>>> import numpy as np
>>> np.set_printoptions(suppress=True, linewidth=100)
>>> feats = np.loadtxt("mat.csv", delimiter=",")
>>> feats.round(2)
array([[-1.88, -1.98,  3.58, -2.17],
       [-3.35, -2.14,  2.23, -2.07],
       [ 2.17,  2.03, -3.38,  2.18],
       [ 4.47,  1.31,  1.66,  0.75],
       [-1.83, -1.97,  3.62, -2.17],
       [ 4.37,  1.89, -0.21,  1.53],
       [ 3.73,  0.46,  3.29, -0.2 ],
       [-4.18, -0.88, -2.59, -0.25],
       [ 3.73,  0.45,  3.3 , -0.2 ],
       [ 3.6 ,  0.36,  3.43, -0.3 ],
       [-1.34,  0.94, -4.48,  1.5 ],
       [ 3.58,  2.13, -1.9 ,  2.  ],
       [ 4.3 ,  1.03,  2.3 ,  0.42],
       [ 3.33,  0.16,  3.69, -0.5 ],
       [ 4.01,  0.7 ,  2.91,  0.06],
       [-0.7 ,  1.2 , -4.49,  1.71]])
>>> Xc = feats - feats.mean(axis=0)
>>> evecs = np.linalg.svd(Xc)[2][:2]
>>> other = Xc - Xc @ evecs.T @ evecs
>>> round(np.linalg.norm(other) / np.linalg.norm(Xc), 2)
np.float64(0.0)
>>> np.round(np.cov(Xc @ evecs.T, rowvar=False), 2) + 0
array([[12.67,  0.  ],
       [ 0.  , 10.74]])
>>> np.linalg.norm(other, axis=1).round(6).argmax()
np.int64(0)
>>> np.abs(np.diag(np.linalg.qr(feats)[1])) > 1e-9
array([ True,  True, False, False])
>>> round(np.trace(np.linalg.pinv(feats) @ feats), 2)
np.float64(2.0)
>>> np.allclose(feats[:-1].T @ np.linalg.lstsq(feats[:-1].T, feats[-1])[0], feats[-1])
True
>>> np.linalg.lstsq(feats[:-1].T, feats[-1])[2]
np.int32(2)
>>> K = np.load("block14.npy")
>>> K
array([[-2.1 , -2.05,  4.98],
       [ 1.4 , -0.27, -0.33],
       [-2.28,  3.06, -2.42],
       [-2.96, -1.66,  3.1 ],
       [-3.22,  0.31,  1.42],
       [-1.71,  0.6 , -0.32],
       [-3.74, -0.03,  1.33],
       [ 0.62, -2.15,  3.44],
       [ 0.68,  0.62, -1.13],
       [ 3.73, -0.33, -0.9 ],
       [ 1.52, -1.77,  1.04],
       [ 0.59,  0.14, -0.6 ],
       [-2.17, -2.19,  4.64],
       [-1.76, -4.79,  7.1 ],
       [ 0.7 ,  0.78, -0.88],
       [ 1.68, -3.  ,  3.24],
       [ 0.46, -0.88,  0.86],
       [ 0.74, -3.84,  4.71],
       [ 1.62,  3.05, -5.51],
       [-0.29,  1.15, -1.42],
       [-1.18,  0.57, -0.31],
       [ 1.61, -1.41,  1.33],
       [ 1.83,  3.03, -5.23],
       [ 2.14, -2.72,  2.49],
       [-0.11, -3.1 ,  4.77],
       [ 1.  ,  1.95, -3.28],
       [ 1.46,  2.85, -4.4 ]])
>>> Xc = K - K.mean(axis=0)
>>> U, sv, Vh = np.linalg.svd(Xc, full_matrices=False)
>>> np.round(Xc.mean(axis=0), 2) + 0
array([0., 0., 0.])
>>> np.linalg.matrix_rank(Xc)
np.int64(3)
>>> (np.sign(U[:, 0]) == np.sign(U[0, 0])).astype(int)
array([1, 0, 0, 1, 1, 0, 1, 1, 0, 0, 1, 0, 1, 1, 0, 1, 1, 1, 0, 0, 0, 1, 0, 1, 1, 0, 0])
>>> np.abs(Vh[0]).argmax()
np.int64(2)
>>> np.round(np.abs(Vh[-1]), 2)
array([0.28, 0.78, 0.56])
>>> lab = K[:, 0] > np.median(K[:, 0])
>>> f = K[lab].mean(axis=0) - K[~lab].mean(axis=0)
>>> f.round(2)
array([ 2.96,  0.71, -2.58])
>>> lab.astype(int)
array([0, 1, 0, 0, 0, 0, 0, 0, 1, 1, 1, 0, 0, 0, 1, 1, 0, 1, 1, 0, 0, 1, 1, 1, 0, 1, 1])
>>> E = np.load("data.npy")
>>> E
array([[  1,  -3,   9, -27],
       [  1,  -2,   4,  -8],
       [  1,  -1,   1,  -1],
       [  1,   0,   0,   0],
       [  1,   1,   1,   1],
       [  1,   2,   4,   8],
       [  1,   3,   9,  27],
       [  1,   4,  16,  64],
       [  1,   5,  25, 125],
       [  1,   6,  36, 216],
       [  1,   7,  49, 343],
       [  1,   8,  64, 512]])
>>> vec = np.array([0, -2, 2, -2])
>>> np.einsum("ij,j->i", E, vec)
array([  78,   28,    6,    0,   -2,  -12,  -42, -104, -210, -372, -602, -912])
>>> E @ vec
array([  78,   28,    6,    0,   -2,  -12,  -42, -104, -210, -372, -602, -912])
>>> E @ np.ones(4)
array([-20.,  -5.,   0.,   1.,   4.,  15.,  40.,  85., 156., 259., 400., 585.])
>>> vec @ E
Traceback (most recent call last):
  File "<python-input-33>", line 1, in <module>
    vec @ E
    ~~~~^~~
ValueError: matmul: Input operand 1 has a mismatch in its core dimension 0, with gufunc signature (n?,k),(k,m?)->(n?,m?) (size 12 is different from 4)
>>> E @ (2 * vec)
array([  156,    56,    12,     0,    -4,   -24,   -84,  -208,  -420,  -744, -1204, -1824])
>>> np.linalg.norm(E @ vec) <= np.linalg.norm(E, 2) * np.linalg.norm(vec) + 1e-9
np.True_
>>> C = feats[[10, 12]].astype(float)
>>> for _ in range(5):
...     lab = np.linalg.norm(feats[:, None] - C, axis=-1).argmin(axis=1)
...     C = np.array([feats[lab == j].mean(axis=0) for j in range(2)])
... 
>>> lab
array([1, 0, 0, 1, 1, 1, 1, 0, 1, 1, 0, 1, 1, 1, 1, 0])
>>> np.abs(C[1] - C[0]).argmax()
np.int64(2)
>>> C.round(2)
array([[-1.48,  0.23, -2.54,  0.62],
       [ 2.86,  0.41,  2.33, -0.07]])
>>> np.round(C[1] - C[0], 2)
array([ 4.33,  0.18,  4.88, -0.69])
>>> np.bincount(lab)
array([ 5, 11])
